$ python3 -q
>>> import numpy as np
>>> from numpy import linalg as LA
>>> np.set_printoptions(precision=1, suppress=True, linewidth=100, legacy="1.25")
>>> X = np.loadtxt("data.csv", delimiter=",")
>>> X
array([[ -5.,  -4.,   0.,   4.],
       [  0.,  -9.,   0.,   4.],
       [ -3., -11.,  -2.,   8.],
       [  0.,  -8.,   0.,   3.]])
>>> round(LA.norm(X) ** 2 / LA.norm(X, 2) ** 2, 1)
1.1
>>> X[1] @ X[0]
52.0
>>> LA.norm(X, axis=1).argmax()
2
>>> np.round(LA.norm(X[1], 1), 1), np.round(LA.norm(X[1], np.inf), 1)
(13.0, 9.0)
>>> rng = np.random.default_rng(492)
>>> lab = rng.permutation(4)
>>> lab
array([2, 3, 0, 1])
>>> A2 = X[lab][:, lab]
>>> round(float(LA.det(A2)), 1), round(float(LA.det(X[lab])), 1)
(50.0, 50.0)
>>> A2
array([[ -2.,   8.,  -3., -11.],
       [  0.,   3.,   0.,  -8.],
       [  0.,   4.,  -5.,  -4.],
       [  0.,   4.,   0.,  -9.]])
>>> u, v = X[1], X[2]
>>> u @ v
131.0
>>> pr = (u @ v) / (u @ u) * u
>>> LA.matrix_rank(np.outer(u, v))
1
>>> np.outer(u, v)
array([[ -0.,  -0.,  -0.,   0.],
       [ 27.,  99.,  18., -72.],
       [ -0.,  -0.,  -0.,   0.],
       [-12., -44.,  -8.,  32.]])
>>> v - pr
array([-3. ,  1.2, -2. ,  2.6])
>>> np.round(LA.norm(u + v) ** 2 + LA.norm(u - v) ** 2, 1)
590.0
>>> ev, evecs = LA.eig(X)
>>> np.prod(ev)
50.0
>>> np.sort(LA.eigvals(X @ X))
array([ 1.,  4., 25., 25.])
>>> np.sort(LA.eigvals(X.T))
array([-5., -5., -2., -1.])
>>> X @ evecs[:, 0] - ev[0] * evecs[:, 0]
array([0., 0., 0., 0.])
>>> A2 = np.array([[1, 1, -1], [-1, -1, 3]])
>>> W2 = np.kron(A2, X)
>>> LA.matrix_rank(W2)
8
>>> E = np.loadtxt("x.csv", delimiter=",")
>>> E.round(1) + 0
array([[ 1. ,  0.1, -0.1,  0.1,  0.3, -0.5, -0.5,  0.2, -0.1,  0.4,  0.6,  0.5],
       [ 0.1,  2. ,  0.1,  0.4,  0.4,  0.3, -0.3,  0.3, -0.6,  0. ,  0.2,  0.2],
       [-0.1,  0.1,  2.2, -0.2,  0.1,  0.1,  0.4, -0.1,  0. ,  0.1,  0.4, -0.5],
       [ 0.1,  0.4, -0.2,  2.1, -0.2, -0.2,  0.2, -0.5,  0.2,  0.8,  0.3, -0.5],
       [ 0.3,  0.4,  0.1, -0.2,  2.1,  0.6, -0.3,  0.1,  0.2,  0.2, -0.3, -0.1],
       [-0.5,  0.3,  0.1, -0.2,  0.6,  1.1,  0.1, -0.1, -0.5,  0. , -0.6, -0.6],
       [-0.5, -0.3,  0.4,  0.2, -0.3,  0.1,  1.6,  0.8,  0.2,  0.8, -0.5,  0. ],
       [ 0.2,  0.3, -0.1, -0.5,  0.1, -0.1,  0.8,  2.2,  0. ,  0.1,  0.6,  0. ],
       [-0.1, -0.6,  0. ,  0.2,  0.2, -0.5,  0.2,  0. ,  0.9, -0.2,  0.1, -0.1],
       [ 0.4,  0. ,  0.1,  0.8,  0.2,  0. ,  0.8,  0.1, -0.2,  1.5, -0.4,  0.5],
       [ 0.6,  0.2,  0.4,  0.3, -0.3, -0.6, -0.5,  0.6,  0.1, -0.4,  1.5, -0.5],
       [ 0.5,  0.2, -0.5, -0.5, -0.1, -0.6,  0. ,  0. , -0.1,  0.5, -0.5,  1.8]])
>>> Uu, sv, Vh = LA.svd(E)
>>> evecs = Vh[:(sv > 1e-8).sum()]
>>> vec = E[1] + 3 * E[10] + rng.integers(2) * np.eye(12)[6]
>>> vec
array([ 2. ,  2.7,  1.2,  1.3, -0.5, -1.5, -0.7,  2.2, -0.3, -1.2,  4.6, -1.4])
>>> LA.matrix_rank(np.vstack([E, vec]))
9
>>> np.diag(evecs.T @ evecs)
array([0.5, 0.9, 0.9, 0.7, 0.9, 0.4, 0.5, 0.8, 0.6, 0.6, 0.5, 0.7])
>>> np.allclose(evecs.T @ evecs @ vec, vec)
False
>>> np.round(evecs.T @ evecs, 1) + 0
array([[ 0.5, -0.1,  0. ,  0. ,  0.1, -0.1, -0.2,  0.1, -0.1,  0.2,  0.3,  0.1],
       [-0.1,  0.9,  0.1,  0.2,  0.1,  0. ,  0. ,  0.1, -0.1, -0.1,  0. ,  0.2],
       [ 0. ,  0.1,  0.9, -0.1,  0. ,  0. ,  0.1, -0.1,  0. ,  0.1,  0.1, -0.1],
       [ 0. ,  0.2, -0.1,  0.7,  0. , -0.1,  0.1, -0.2,  0.1,  0.2,  0.1, -0.2],
       [ 0.1,  0.1,  0. ,  0. ,  0.9,  0.2, -0.1,  0.1,  0.2,  0.1, -0.1,  0. ],
       [-0.1,  0. ,  0. , -0.1,  0.2,  0.4,  0. ,  0. , -0.3,  0.1, -0.2, -0.3],
       [-0.2,  0. ,  0.1,  0.1, -0.1,  0. ,  0.5,  0.3,  0.1,  0.2, -0.2,  0. ],
       [ 0.1,  0.1, -0.1, -0.2,  0.1,  0. ,  0.3,  0.8,  0. ,  0. ,  0.2,  0. ],
       [-0.1, -0.1,  0. ,  0.1,  0.2, -0.3,  0.1,  0. ,  0.6, -0.2,  0. ,  0. ],
       [ 0.2, -0.1,  0.1,  0.2,  0.1,  0.1,  0.2,  0. , -0.2,  0.6, -0.1,  0.1],
       [ 0.3,  0. ,  0.1,  0.1, -0.1, -0.2, -0.2,  0.2,  0. , -0.1,  0.5, -0.2],
       [ 0.1,  0.2, -0.1, -0.2,  0. , -0.3,  0. ,  0. ,  0. ,  0.1, -0.2,  0.7]])
>>> M = np.loadtxt("case0.csv", delimiter=",")
>>> M
array([[ -2.,  -3.,   0.,  -2.,   1.,   2.,   2.],
       [  0.,   0.,   0.,   0.,   0.,   0.,   0.],
       [ 10.,  15.,   0.,  10.,  -5., -10., -10.],
       [ -6.,  -9.,   0.,  -6.,   3.,   6.,   6.],
       [-10., -15.,   0., -10.,   5.,  10.,  10.],
       [ -2.,  -3.,   0.,  -2.,   1.,   2.,   2.],
       [  2.,   3.,   0.,   2.,  -1.,  -2.,  -2.]])
>>> np.abs(np.diag(LA.qr(M)[1])) > 1e-9
array([ True, False, False, False, False, False, False])
>>> M @ LA.pinv(M) @ M
array([[ -2.,  -3.,   0.,  -2.,   1.,   2.,   2.],
       [  0.,   0.,   0.,   0.,   0.,   0.,   0.],
       [ 10.,  15.,   0.,  10.,  -5., -10., -10.],
       [ -6.,  -9.,   0.,  -6.,   3.,   6.,   6.],
       [-10., -15.,   0., -10.,   5.,  10.,  10.],
       [ -2.,  -3.,   0.,  -2.,   1.,   2.,   2.],
       [  2.,   3.,   0.,   2.,  -1.,  -2.,  -2.]])
>>> LA.lstsq(M[:-1].T, M[-1])[2]
1
